In [1]: import numpy as np

In [2]: from numpy import linalg as LA

In [3]: np.set_printoptions(suppress=True, linewidth=120)

In [4]: m1 = np.array([[0.3, -0.9, -0.1, -1.5, 0.1],
   ...:     [0.3, 0.5, -1.3, -1.7, 0.3],
   ...:     [0.1, 0.4, -0.4, 0.6, 0.1],
   ...:     [-2.0, -0.8, 0.9, -1.1, -0.6],
   ...:     [-1.1, -0.1, 1.5, -0.6, -0.9],
   ...:     [-0.6, -2.6, -0.5, -0.6, 0.2],
   ...:     [1.6, -1.3, -0.9, 1.1, -0.7],
   ...:     [2.1, 1.5, 1.5, -0.7, 2.2],
   ...:     [0.3, -0.4, 2.6, 0.5, 1.4],
   ...:     [0.7, -0.8, 0.3, 1.6, -1.5],
   ...:     [-0.4, -1.4, 1.1, 0.6, 0.8],
   ...:     [0.1, -2.8, -0.8, -1.3, -0.9],
   ...:     [0.3, -0.6, 0.0, 0.3, 1.1],
   ...:     [-0.1, -0.3, 2.2, 1.3, -1.4],
   ...:     [-1.7, 1.4, 0.1, -1.4, -0.2],
   ...:     [0.4, -0.4, 1.6, -0.6, 0.5]])

In [5]: rng = np.random.default_rng(3)

In [6]: m1[3] = m1[14] + 0.05 * rng.normal(size=5)

In [7]: m1.round(2)
Out[7]: 
array([[ 0.3 , -0.9 , -0.1 , -1.5 ,  0.1 ],
       [ 0.3 ,  0.5 , -1.3 , -1.7 ,  0.3 ],
       [ 0.1 ,  0.4 , -0.4 ,  0.6 ,  0.1 ],
       [-1.6 ,  1.27,  0.12, -1.43, -0.22],
       [-1.1 , -0.1 ,  1.5 , -0.6 , -0.9 ],
       [-0.6 , -2.6 , -0.5 , -0.6 ,  0.2 ],
       [ 1.6 , -1.3 , -0.9 ,  1.1 , -0.7 ],
       [ 2.1 ,  1.5 ,  1.5 , -0.7 ,  2.2 ],
       [ 0.3 , -0.4 ,  2.6 ,  0.5 ,  1.4 ],
       [ 0.7 , -0.8 ,  0.3 ,  1.6 , -1.5 ],
       [-0.4 , -1.4 ,  1.1 ,  0.6 ,  0.8 ],
       [ 0.1 , -2.8 , -0.8 , -1.3 , -0.9 ],
       [ 0.3 , -0.6 ,  0.  ,  0.3 ,  1.1 ],
       [-0.1 , -0.3 ,  2.2 ,  1.3 , -1.4 ],
       [-1.7 ,  1.4 ,  0.1 , -1.4 , -0.2 ],
       [ 0.4 , -0.4 ,  1.6 , -0.6 ,  0.5 ]])

In [8]: Ac = (m1 - m1.mean(axis=0)) / m1.std(axis=0)

In [9]: np.argwhere(np.abs(Ac) > 2)
Out[9]: 
array([[7, 0],
       [7, 4]])

In [10]: coef = LA.lstsq(np.delete(Ac, 4, axis=1), Ac[:, 4])[0]

In [11]: coef.round(2)
Out[11]: array([ 0.49,  0.15,  0.35, -0.47])

In [12]: d = LA.norm(m1[:, None] - m1[None], axis=-1)

In [13]: print(np.unravel_index(d.round(6).argmax(), d.shape))
(np.int64(7), np.int64(11))

In [14]: d[6].round(6).argsort(kind="stable")[:4]
Out[14]: array([ 6,  9,  2, 12])

In [15]: np.flatnonzero(d[6] < d.mean() / 2)
Out[15]: array([6])

In [16]: d.mean(axis=1).argmax()
Out[16]: np.int64(7)

In [17]: (d + 1e9 * np.eye(16)).round(6).argmin(axis=1)
Out[17]: array([ 1,  0, 12, 14, 15, 11,  9, 15, 15,  6, 12,  5,  2,  9,  3,  8])

In [18]: print(LA.matrix_rank(d ** 2))
7

In [19]: d.shape
Out[19]: (16, 16)

In [20]: Ac = m1 - m1.mean(axis=0)

In [21]: evecs = LA.svd(Ac)[2][:4]

In [22]: M2 = Ac - Ac @ evecs.T @ evecs

In [23]: np.round(M2.std(axis=0), 2)
Out[23]: array([0.29, 0.01, 0.19, 0.29, 0.29])

In [24]: print(LA.norm(M2, axis=1).round(6).argmax())
12

In [25]: Q, r_ = LA.qr(m1)

In [26]: np.round(np.abs(np.diag(r_)), 2)
Out[26]: array([3.9 , 5.13, 4.83, 3.97, 3.14])

In [27]: cent = m1[[9, 13]].astype(float)

In [28]: for _ in range(6):
    ...:     labels = LA.norm(m1[:, None] - cent, axis=-1).argmin(axis=1)
    ...:     cent = np.array([m1[labels == j].mean(axis=0) for j in range(2)])
    ...: 

In [29]: labels
Out[29]: array([0, 0, 0, 1, 1, 0, 0, 1, 1, 0, 1, 0, 0, 1, 1, 1])

In [30]: np.round(cent[1] - cent[0], 2)
Out[30]: array([-0.61,  1.21,  1.8 , -0.1 ,  0.43])

In [31]: np.bincount(labels)
Out[31]: array([8, 8])

In [32]: data = np.load("case15.npy")

In [33]: data
Out[33]: 
array([[2., 1., 0., 0., 0., 0., 0., 0., 0., 0., 0.],
       [0., 2., 1., 0., 0., 0., 0., 0., 0., 0., 0.],
       [0., 0., 2., 1., 0., 0., 0., 0., 0., 0., 0.],
       [0., 0., 0., 2., 1., 0., 0., 0., 0., 0., 0.],
       [0., 0., 0., 0., 2., 1., 0., 0., 0., 0., 0.],
       [0., 0., 0., 0., 0., 2., 1., 0., 0., 0., 0.],
       [0., 0., 0., 0., 0., 0., 2., 1., 0., 0., 0.],
       [0., 0., 0., 0., 0., 0., 0., 2., 1., 0., 0.],
       [0., 0., 0., 0., 0., 0., 0., 0., 2., 1., 0.],
       [0., 0., 0., 0., 0., 0., 0., 0., 0., 2., 1.],
       [0., 0., 0., 0., 0., 0., 0., 0., 0., 0., 2.]])

In [34]: # triangular: eigenvalues sit on the diagonal

In [35]: round(float(LA.det(data)), 2)
Out[35]: 2048.0

In [36]: np.allclose(data @ data.T, data.T @ data)
Out[36]: False

In [37]: LA.determinant(data)
AttributeError: module 'numpy.linalg' has no attribute 'determinant'


In [38]: (data - data.T) / 2
Out[38]: 
array([[ 0. ,  0.5,  0. ,  0. ,  0. ,  0. ,  0. ,  0. ,  0. ,  0. ,  0. ],
       [-0.5,  0. ,  0.5,  0. ,  0. ,  0. ,  0. ,  0. ,  0. ,  0. ,  0. ],
       [ 0. , -0.5,  0. ,  0.5,  0. ,  0. ,  0. ,  0. ,  0. ,  0. ,  0. ],
       [ 0. ,  0. , -0.5,  0. ,  0.5,  0. ,  0. ,  0. ,  0. ,  0. ,  0. ],
       [ 0. ,  0. ,  0. , -0.5,  0. ,  0.5,  0. ,  0. ,  0. ,  0. ,  0. ],
       [ 0. ,  0. ,  0. ,  0. , -0.5,  0. ,  0.5,  0. ,  0. ,  0. ,  0. ],
       [ 0. ,  0. ,  0. ,  0. ,  0. , -0.5,  0. ,  0.5,  0. ,  0. ,  0. ],
       [ 0. ,  0. ,  0. ,  0. ,  0. ,  0. , -0.5,  0. ,  0.5,  0. ,  0. ],
       [ 0. ,  0. ,  0. ,  0. ,  0. ,  0. ,  0. , -0.5,  0. ,  0.5,  0. ],
       [ 0. ,  0. ,  0. ,  0. ,  0. ,  0. ,  0. ,  0. , -0.5,  0. ,  0.5],
       [ 0. ,  0. ,  0. ,  0. ,  0. ,  0. ,  0. ,  0. ,  0. , -0.5,  0. ]])

In [39]: assert data == data.T
ValueError: The truth value of an array with more than one element is ambiguous. Use a.any() or a.all()


In [40]: cov = data.T @ data

In [41]: (data @ data.T).shape
Out[41]: (11, 11)

In [42]: LA.matrix_rank(cov)
Out[42]: np.int64(11)

In [43]: np.round(LA.svd(data, compute_uv=False) ** 2, 2)
Out[43]: array([8.86, 8.43, 7.77, 6.9 , 5.9 , 4.84, 3.8 , 2.85, 2.06, 1.47, 1.12])

In [44]: print(np.allclose(cov, cov.T))
True

In [45]: np.round(LA.eigvalsh(cov)[::-1], 2)
Out[45]: array([8.86, 8.43, 7.77, 6.9 , 5.9 , 4.84, 3.8 , 2.85, 2.06, 1.47, 1.12])

In [46]: theta = np.sort(rng.uniform(-2, 2, 20))

In [47]: arr = np.c_[theta, theta ** 2, theta ** 3] @ np.array([[1, 2, 1, 0, 3, 1, 1, 1],
    ...:     [3, 3, 1, 0, 3, 3, 1, 3],
    ...:     [2, 2, 3, 3, 3, 2, 2, 2]])

In [48]: arr.round(2) + 0
Out[48]: 
array([[ -5.92,  -7.92, -21.8 , -23.79, -17.84,  -5.92, -13.88,  -5.92],
       [ -1.76,  -3.31, -10.23, -11.07,  -8.54,  -1.76,  -6.54,  -1.76],
       [ -0.85,  -2.21,  -7.07,  -7.56,  -6.09,  -0.85,  -4.55,  -0.85],
       [  0.09,  -0.78,  -2.05,  -1.93,  -2.28,   0.09,  -1.4 ,   0.09],
       [  0.09,  -0.74,  -1.85,  -1.71,  -2.13,   0.09,  -1.28,   0.09],
       [  0.1 ,  -0.71,  -1.73,  -1.57,  -2.04,   0.1 ,  -1.2 ,   0.1 ],
       [  0.09,  -0.65,  -1.43,  -1.24,  -1.81,   0.09,  -1.01,   0.09],
       [ -0.03,  -0.47,  -0.49,  -0.25,  -0.98,  -0.03,  -0.41,  -0.03],
       [ -0.09,  -0.37,  -0.26,  -0.06,  -0.67,  -0.09,  -0.24,  -0.09],
       [ -0.09,  -0.36,  -0.25,  -0.06,  -0.65,  -0.09,  -0.23,  -0.09],
       [ -0.06,  -0.15,  -0.08,   0.  ,  -0.23,  -0.06,  -0.08,  -0.06],
       [  0.08,   0.15,   0.07,   0.  ,   0.22,   0.08,   0.07,   0.08],
       [  0.79,   1.14,   0.59,   0.13,   1.53,   0.79,   0.55,   0.79],
       [  2.07,   2.67,   1.58,   0.63,   3.47,   2.07,   1.37,   2.07],
       [  3.6 ,   4.38,   2.85,   1.45,   5.65,   3.6 ,   2.37,   3.6 ],
       [  5.23,   6.17,   4.3 ,   2.48,   7.93,   5.23,   3.47,   5.23],
       [  5.39,   6.34,   4.44,   2.58,   8.15,   5.39,   3.58,   5.39],
       [ 16.63,  18.19,  15.56,  11.54,  23.61,  16.63,  11.72,  16.63],
       [ 23.98,  25.8 ,  23.39,  18.24,  33.71,  23.98,  17.31,  23.98],
       [ 26.24,  28.13,  25.86,  20.38,  36.82,  26.24,  19.07,  26.24]])

In [49]: # null space of dimension 5

In [50]: labels = m1[:, 2] > np.median(m1[:, 2])

In [51]: r0 = m1[labels].mean(axis=0) - m1[~labels].mean(axis=0)

In [52]: labels.astype(int)
Out[52]: array([0, 0, 0, 1, 1, 0, 0, 1, 1, 1, 1, 0, 0, 1, 0, 1])

In [53]: print(r0.round(2))
[-0.01  0.66  1.85  0.65  0.11]

In [54]: mat = np.loadtxt("w.csv", delimiter=",")

In [55]: mat
Out[55]: 
array([[ -5.,   4.,  -3.,  -5.,   3.,  -5.,   3.,  -4.,  -3.,  -3.,   0.,  -1.,  -5.,   3.,   3.],
       [  5.,  -4.,   3.,   5.,  -3.,   5.,  -3.,   4.,   3.,   3.,   0.,   1.,   5.,  -3.,  -3.],
       [  5.,  -4.,   3.,   5.,  -3.,   5.,  -3.,   4.,   3.,   3.,   0.,   1.,   5.,  -3.,  -3.],
       [  0.,   0.,   0.,   0.,   0.,   0.,   0.,   0.,   0.,   0.,   0.,   0.,   0.,   0.,   0.],
       [  0.,   0.,   0.,   0.,   0.,   0.,   0.,   0.,   0.,   0.,   0.,   0.,   0.,   0.,   0.],
       [  5.,  -4.,   3.,   5.,  -3.,   5.,  -3.,   4.,   3.,   3.,   0.,   1.,   5.,  -3.,  -3.],
       [-15.,  12.,  -9., -15.,   9., -15.,   9., -12.,  -9.,  -9.,   0.,  -3., -15.,   9.,   9.],
       [  5.,  -4.,   3.,   5.,  -3.,   5.,  -3.,   4.,   3.,   3.,   0.,   1.,   5.,  -3.,  -3.],
       [-10.,   8.,  -6., -10.,   6., -10.,   6.,  -8.,  -6.,  -6.,   0.,  -2., -10.,   6.,   6.]])

In [56]: # columns 0 and 3 are equal

In [57]: np.argsort(-LA.norm(mat, axis=0).round(6), kind="stable")[:3]
Out[57]: array([0, 3, 5])

In [58]: LA.matrix_rank(mat, rtol=0.1)
Out[58]: np.int64(1)

In [59]: np.abs(np.diag(LA.qr(mat)[1])) > 1e-9
Out[59]: array([ True, False, False, False, False, False, False, False, False])

In [60]: np.round(mat @ LA.pinv(mat) @ mat, 2)
Out[60]: 
array([[ -5.,   4.,  -3.,  -5.,   3.,  -5.,   3.,  -4.,  -3.,  -3.,   0.,  -1.,  -5.,   3.,   3.],
       [  5.,  -4.,   3.,   5.,  -3.,   5.,  -3.,   4.,   3.,   3.,   0.,   1.,   5.,  -3.,  -3.],
       [  5.,  -4.,   3.,   5.,  -3.,   5.,  -3.,   4.,   3.,   3.,   0.,   1.,   5.,  -3.,  -3.],
       [  0.,   0.,   0.,   0.,   0.,   0.,   0.,   0.,   0.,   0.,   0.,   0.,   0.,   0.,   0.],
       [  0.,   0.,   0.,   0.,   0.,   0.,   0.,   0.,   0.,   0.,   0.,   0.,   0.,   0.,   0.],
       [  5.,  -4.,   3.,   5.,  -3.,   5.,  -3.,   4.,   3.,   3.,   0.,   1.,   5.,  -3.,  -3.],
       [-15.,  12.,  -9., -15.,   9., -15.,   9., -12.,  -9.,  -9.,   0.,  -3., -15.,   9.,   9.],
       [  5.,  -4.,   3.,   5.,  -3.,   5.,  -3.,   4.,   3.,   3.,   0.,   1.,   5.,  -3.,  -3.],
       [-10.,   8.,  -6., -10.,   6., -10.,   6.,  -8.,  -6.,  -6.,   0.,  -2., -10.,   6.,   6.]])

In [61]: np.unique(mat.round(6), axis=0).shape
Out[61]: (5, 15)

In [62]: U, s, Vt = LA.svd(mat)

In [63]: evecs = Vt[:(s > 1e-8).sum()]

In [64]: vec = mat[0] + 5 * mat[1] + rng.integers(2) * np.eye(15)[9]

In [65]: vec
Out[65]: array([ 20., -16.,  12.,  20., -12.,  20., -12.,  16.,  12.,  13.,   0.,   4.,  20., -12., -12.])

In [66]: np.round(np.diag(evecs.T @ evecs), 2)
Out[66]: array([0.13, 0.08, 0.05, 0.13, 0.05, 0.13, 0.05, 0.08, 0.05, 0.05, 0.  , 0.01, 0.13, 0.05, 0.05])

In [67]: LA.matrix_rank(np.vstack([mat, vec]))
Out[67]: np.int64(2)

In [68]: U, s, Vt = LA.svd(mat)

In [69]: np.argmax(s[:-1] / (s[1:] + 1e-6)) + 1
Out[69]: np.int64(1)

In [70]: M2 = U[:, :1] @ np.diag(s[:1]) @ Vt[:1]

In [71]: np.round(np.abs(mat - M2).max(), 2)
Out[71]: np.float64(0.0)

In [72]: LA.matrix_rank(mat, rtol=0.05)
Out[72]: np.int64(1)

In [73]: round(LA.norm(mat - M2, 2), 2), round(float(s[1]), 2)
Out[73]: (np.float64(0.0), 0.0)
